>>> import numpy as np
>>> import numpy.linalg as la
>>> np.set_printoptions(precision=3, suppress=True, linewidth=200)
>>> feats = np.array([[4, 0, 7, 4],
...     [6, 2, 7, 6],
...     [3, 0, 4, 1],
...     [4, 2, 1, 6],
...     [12, 4, 13, 4],
...     [1, 0, 0, 4],
...     [4, 2, 1, 6],
...     [10, 2, 13, 2],
...     [6, 1, 7, 3],
...     [7, 3, 10, 9]])
>>> feats
array([[ 4,  0,  7,  4],
       [ 6,  2,  7,  6],
       [ 3,  0,  4,  1],
       [ 4,  2,  1,  6],
       [12,  4, 13,  4],
       [ 1,  0,  0,  4],
       [ 4,  2,  1,  6],
       [10,  2, 13,  2],
       [ 6,  1,  7,  3],
       [ 7,  3, 10,  9]])
>>> # row 6 repeats row 3
>>> vec = np.array([-4, -3, 0, 3])
>>> rhs = feats @ vec
>>> print(np.round(la.solve(feats.T @ feats, feats.T @ rhs), 3) + 0)
[-4. -3.  0.  3.]
>>> rhs
array([ -4, -12,  -9,  -4, -48,   8,  -4, -40, -18, -10])
>>> np.round(la.pinv(feats) @ feats, 3) + 0
array([[1., 0., 0., 0.],
       [0., 1., 0., 0.],
       [0., 0., 1., 0.],
       [0., 0., 0., 1.]])
>>> rng = np.random.default_rng(95225)
>>> rhs = rhs + 0.02 * rng.normal(size=10)
>>> rhs
array([ -4.001, -12.002,  -8.989,  -3.996, -47.999,   7.989,  -4.011, -39.998, -18.002,  -9.979])
>>> c, *_ = la.lstsq(feats, rhs)
>>> [round(float(la.norm(la.solve(feats.T @ feats + lam * np.eye(4), feats.T @ rhs))), 2) for lam in (0, 1, 10, 100)]
[5.83, 5.55, 4.15, 2.17]
>>> c.round()
array([-4., -3.,  0.,  3.])
>>> round(float(la.norm(rhs - feats @ c)), 3)
0.021
>>> np.round(feats.T @ (rhs - feats @ c), 3) + 0
array([0., 0., 0., 0.])
>>> cen = (feats - feats.mean(axis=0)) / feats.std(axis=0)
>>> np.argwhere(np.abs(cen) > 2)
array([[4, 0],
       [9, 3]])
>>> cen.std(axis=0)
array([1., 1., 1., 1.])
>>> c = la.lstsq(np.delete(cen, 1, axis=1), cen[:, 1])[0]
>>> print(np.abs(c).argmax())
0
>>> c
array([ 1.457, -0.729,  0.445])
>>> cen = feats - feats.mean(axis=0)
>>> vecs = la.svd(cen)[2][:1]
>>> Y = cen - cen @ vecs.T @ vecs
>>> (cen @ vecs.T).std(axis=0)
array([5.468])
>>> np.round(np.diag(vecs.T @ vecs), 3) + 0
array([0.303, 0.024, 0.672, 0.   ])
>>> X = np.loadtxt("run6.csv", delimiter=",")
>>> X
array([[1.   , 0.2  , 0.04 , 0.008],
       [0.2  , 1.   , 0.2  , 0.04 ],
       [0.04 , 0.2  , 1.   , 0.2  ],
       [0.008, 0.04 , 0.2  , 1.   ]])
>>> # symmetric
>>> feats.sum(axis=0)
array([57, 16, 63, 45])
>>> round(la.norm(feats), 3)
np.float64(36.318)
>>> np.count_nonzero(feats)
np.int64(36)
>>> feats[10]
Traceback (most recent call last):
  File "<python-input-36>", line 1, in <module>
    feats[10]
    ~~~~~^^^^
IndexError: index 10 is out of bounds for axis 0 with size 10
>>> feats.mean(axis=0)
array([5.7, 1.6, 6.3, 4.5])
>>> np.abs(feats).max()
np.int64(13)
>>> feats[:, 4]
Traceback (most recent call last):
  File "<python-input-39>", line 1, in <module>
    feats[:, 4]
    ~~~~~^^^^^^
IndexError: index 4 is out of bounds for axis 1 with size 4
>>> feats.sum(axis=1)
array([15, 21,  8, 13, 33,  5, 13, 27, 17, 29])
>>> feats - feats[0]
array([[ 0,  0,  0,  0],
       [ 2,  2,  0,  2],
       [-1,  0, -3, -3],
       [ 0,  2, -6,  2],
       [ 8,  4,  6,  0],
       [-3,  0, -7,  0],
       [ 0,  2, -6,  2],
       [ 6,  2,  6, -2],
       [ 2,  1,  0, -1],
       [ 3,  3,  3,  5]])
>>> ev, vecs = la.eig(X)
>>> np.round(np.prod(ev), 3)
np.float64(0.885)
>>> np.sort(la.eigvals(X @ X))
array([0.503, 0.715, 1.172, 1.856])
>>> ev
array([1.362, 1.083, 0.846, 0.709])
>>> theta = np.radians(36)
>>> r_ = np.eye(4)
>>> r_[2, 2] = r_[0, 0] = np.cos(theta)
>>> r_[2, 0], r_[0, 2] = -np.sin(theta), np.sin(theta)
>>> r_
array([[ 0.809,  0.   ,  0.588,  0.   ],
       [ 0.   ,  1.   ,  0.   ,  0.   ],
       [-0.588,  0.   ,  0.809,  0.   ],
       [ 0.   ,  0.   ,  0.   ,  1.   ]])
>>> Y = X @ r_.T
>>> la.svd(X, compute_uv=False), la.svd(Y, compute_uv=False)
(array([1.362, 1.083, 0.846, 0.709]), array([1.362, 1.083, 0.846, 0.709]))
>>> print(np.round(la.det(r_), 3), round(np.trace(r_), 3))
1.0 3.618
>>> cov = X.T @ X
>>> la.matrix_rank(cov)
np.int64(4)
>>> (X @ X.T).shape
(4, 4)
>>> np.diag(cov)
array([1.042, 1.082, 1.082, 1.042])
>>> np.allclose(cov, cov.T)
True
>>> O, r_ = la.qr(X)
>>> round(float(np.trace(O @ O.T)), 3)
4.0
>>> r_
array([[-1.021, -0.4  , -0.119, -0.031],
       [ 0.   , -0.96 , -0.384, -0.114],
       [ 0.   ,  0.   , -0.959, -0.376],
       [ 0.   ,  0.   ,  0.   ,  0.941]])
